% ipython --no-banner

In [1]: import numpy as np

In [2]: np.set_printoptions(precision=2, suppress=True, linewidth=140, sign=" ")

In [3]: X = np.loadtxt("sample4.csv", delimiter=",")

In [4]: print(X)
[[ 1.  0.  0.  0.  0.  0.  0.  0.  0.  0.  0.  0.  0.  0.  0.]
 [ 5.  1.  0.  0.  0.  0.  0.  0.  0.  0.  0.  0.  0.  0.  0.]
 [-5. -5.  1.  0.  0.  0.  0.  0.  0.  0.  0.  0.  0.  0.  0.]
 [-1. -4.  0.  1.  0.  0.  0.  0.  0.  0.  0.  0.  0.  0.  0.]
 [ 7.  0. -2.  0.  1.  0.  0.  0.  0.  0.  0.  0.  0.  0.  0.]
 [-7.  7. -4.  6.  2.  1.  0.  0.  0.  0.  0.  0.  0.  0.  0.]
 [ 3.  0.  1. -3. -4.  1.  1.  0.  0.  0.  0.  0.  0.  0.  0.]
 [-6. -5. -4. -6. -8. -7.  1.  1.  0.  0.  0.  0.  0.  0.  0.]
 [-1.  5. -6. -7.  3.  8.  8.  6.  1.  0.  0.  0.  0.  0.  0.]
 [ 9. -7. -1.  5. -3. -5. -6.  6.  1.  1.  0.  0.  0.  0.  0.]
 [ 2. -2.  9.  0. -7. -9.  7. -3.  1.  4.  1.  0.  0.  0.  0.]
 [ 7. -1.  4. -4. -4. -1.  0.  9. -6. -2. -9.  1.  0.  0.  0.]
 [ 1.  9. -2.  1. -2.  9. -2. -9. -5. -4. -9. -6.  1.  0.  0.]
 [ 6. -1. -3. -7. -1.  2. -1. -2. -1.  6.  2.  5. -1.  1.  0.]
 [-2. -9. -6. -6. -1. -6.  6.  4. -2.  2. -7. -5.  2.  9.  1.]]

In [5]: M2 = X / np.sqrt((X ** 2).mean(axis=1, keepdims=True))

In [6]: print(np.linalg.norm(M2, axis=1))
[ 3.87  3.87  3.87  3.87  3.87  3.87  3.87  3.87  3.87  3.87  3.87  3.87  3.87  3.87  3.87]

In [7]: print(M2[6])
[ 1.91  0.    0.64 -1.91 -2.55  0.64  0.64  0.    0.    0.    0.    0.    0.    0.    0.  ]

In [8]: rng = np.random.default_rng(668589)

In [9]: lab = rng.permutation(15)

In [10]: print(lab)
[ 12   4   9  10  13   5   3   2   7  11  14   0   1   8   6]

In [11]: M2 = X[lab][:, lab]

In [12]: print(np.round(np.linalg.det(M2), 2), round(np.linalg.det(X[lab]), 2))
1.0 1.0

In [13]: print(np.diag(M2))
[ 1.  1.  1.  1.  1.  1.  1.  1.  1.  1.  1.  1.  1.  1.  1.]

In [14]: print(np.trace(M2))
15.0

In [15]: r0 = np.array([-2, 9, 9])

In [16]: print(np.convolve(X[2], r0))
[ 10. -35. -92. -36.   9.   0.   0.   0.   0.   0.   0.   0.   0.   0.   0.   0.   0.]

In [17]: print(np.correlate(X[2], X[7], "full"))
[  0.   0.   0.   0.   0.   0.   0.  -5. -10.  31.  76.  63.  42.  39.  51.  25.  -6.   0.   0.   0.   0.   0.   0.   0.   0.   0.   0.
   0.   0.]

In [18]: mat = np.loadtxt("layer11.csv", delimiter=",")

In [19]: print(mat)
[[ -9. -27.  -9. -27. -18. -27. -18.  -9.]
 [ -5. -15.  -5. -15. -10. -15. -10.  -5.]
 [  5.  15.   5.  15.  10.  15.  10.   5.]
 [  1.   3.   1.   3.   2.   3.   2.   1.]
 [  3.   9.   3.   9.   6.   9.   6.   3.]
 [ -9. -27.  -9. -27. -18. -27. -18.  -9.]
 [  5.  15.   5.  15.  10.  15.  10.   5.]
 [  8.  24.   8.  24.  16.  24.  16.   8.]
 [  4.  12.   4.  12.   8.  12.   8.   4.]]

In [20]: print(mat @ np.linalg.pinv(mat) @ mat)
[[ -9. -27.  -9. -27. -18. -27. -18.  -9.]
 [ -5. -15.  -5. -15. -10. -15. -10.  -5.]
 [  5.  15.   5.  15.  10.  15.  10.   5.]
 [  1.   3.   1.   3.   2.   3.   2.   1.]
 [  3.   9.   3.   9.   6.   9.   6.   3.]
 [ -9. -27.  -9. -27. -18. -27. -18.  -9.]
 [  5.  15.   5.  15.  10.  15.  10.   5.]
 [  8.  24.   8.  24.  16.  24.  16.   8.]
 [  4.  12.   4.  12.   8.  12.   8.   4.]]

In [21]: try:
    ...:     np.linalg.inv(mat)
    ...: except np.linalg.LinAlgError as e:
    ...:     print(e)
    ...: 
Last 2 dimensions of the array must be square

In [22]: print(np.round(np.trace(np.linalg.pinv(mat) @ mat), 2))
1.0

In [23]: print(np.unique(mat.round(6), axis=0).shape)
(7, 8)

In [24]: M2 = mat[0, 0] * mat[1:] - np.outer(mat[1:, 0], mat[0])

In [25]: print(M2)
[[ 0.  0.  0.  0.  0.  0.  0.  0.]
 [ 0.  0.  0.  0.  0.  0.  0.  0.]
 [ 0.  0.  0.  0.  0.  0.  0.  0.]
 [ 0.  0.  0.  0.  0.  0.  0.  0.]
 [ 0.  0.  0.  0.  0.  0.  0.  0.]
 [ 0.  0.  0.  0.  0.  0.  0.  0.]
 [ 0.  0.  0.  0.  0.  0.  0.  0.]
 [ 0.  0.  0.  0.  0.  0.  0.  0.]]

In [26]: print(np.linalg.matrix_rank(M2), np.linalg.matrix_rank(mat))
0 1

In [27]: left, sigma, Vh = np.linalg.svd(mat, full_matrices=False)

In [28]: print(np.abs(left[:, 0]).round(6).argmax())
0

In [29]: print((sigma > 1e-8).sum())
1

In [30]: print(left.shape, sigma.shape, Vh.shape)
(9, 8) (8,) (8, 8)

In [31]: print(np.round(left.T @ mat @ Vh.T, 2) + 0)
[[ 111.47    0.      0.      0.      0.      0.      0.      0.  ]
 [   0.      0.      0.      0.      0.      0.      0.      0.  ]
 [   0.      0.      0.      0.      0.      0.      0.      0.  ]
 [   0.      0.      0.      0.      0.      0.      0.      0.  ]
 [   0.      0.      0.      0.      0.      0.      0.      0.  ]
 [   0.      0.      0.      0.      0.      0.      0.      0.  ]
 [   0.      0.      0.      0.      0.      0.      0.      0.  ]
 [   0.      0.      0.      0.      0.      0.      0.      0.  ]]

In [32]: print(round(float(np.sqrt((sigma ** 2).sum())), 2), round(float(np.linalg.norm(mat)), 2))
111.47 111.47

In [33]: print(sigma.round(2) + 0)
[ 111.47    0.      0.      0.      0.      0.      0.      0.  ]

In [34]: rk = np.linalg.matrix_rank(mat)

In [35]: print(rk)
1

In [36]: ns = np.linalg.svd(mat)[2][rk:].T

In [37]: print(ns.shape)
(8, 7)

In [38]: print([int(np.linalg.matrix_rank(mat[:, :j + 1])) for j in range(8)])
[1, 1, 1, 1, 1, 1, 1, 1]

In [39]: print(np.linalg.matrix_rank(mat.T @ mat), np.linalg.matrix_rank(mat @ mat.T))
1 1

In [40]: print([int(np.linalg.matrix_rank(np.delete(mat, i, axis=0))) for i in range(9)])
[1, 1, 1, 1, 1, 1, 1, 1, 1]

In [41]: print(ns @ ns.T)
[[ 0.97 -0.08 -0.03 -0.08 -0.05 -0.08 -0.05 -0.03]
 [-0.08  0.76 -0.08 -0.24 -0.16 -0.24 -0.16 -0.08]
 [-0.03 -0.08  0.97 -0.08 -0.05 -0.08 -0.05 -0.03]
 [-0.08 -0.24 -0.08  0.76 -0.16 -0.24 -0.16 -0.08]
 [-0.05 -0.16 -0.05 -0.16  0.89 -0.16 -0.11 -0.05]
 [-0.08 -0.24 -0.08 -0.24 -0.16  0.76 -0.16 -0.08]
 [-0.05 -0.16 -0.05 -0.16 -0.11 -0.16  0.89 -0.05]
 [-0.03 -0.08 -0.03 -0.08 -0.05 -0.08 -0.05  0.97]]

In [42]: print([int(np.linalg.matrix_rank(mat[:i])) for i in range(1, len(mat) + 1)])
[1, 1, 1, 1, 1, 1, 1, 1, 1]
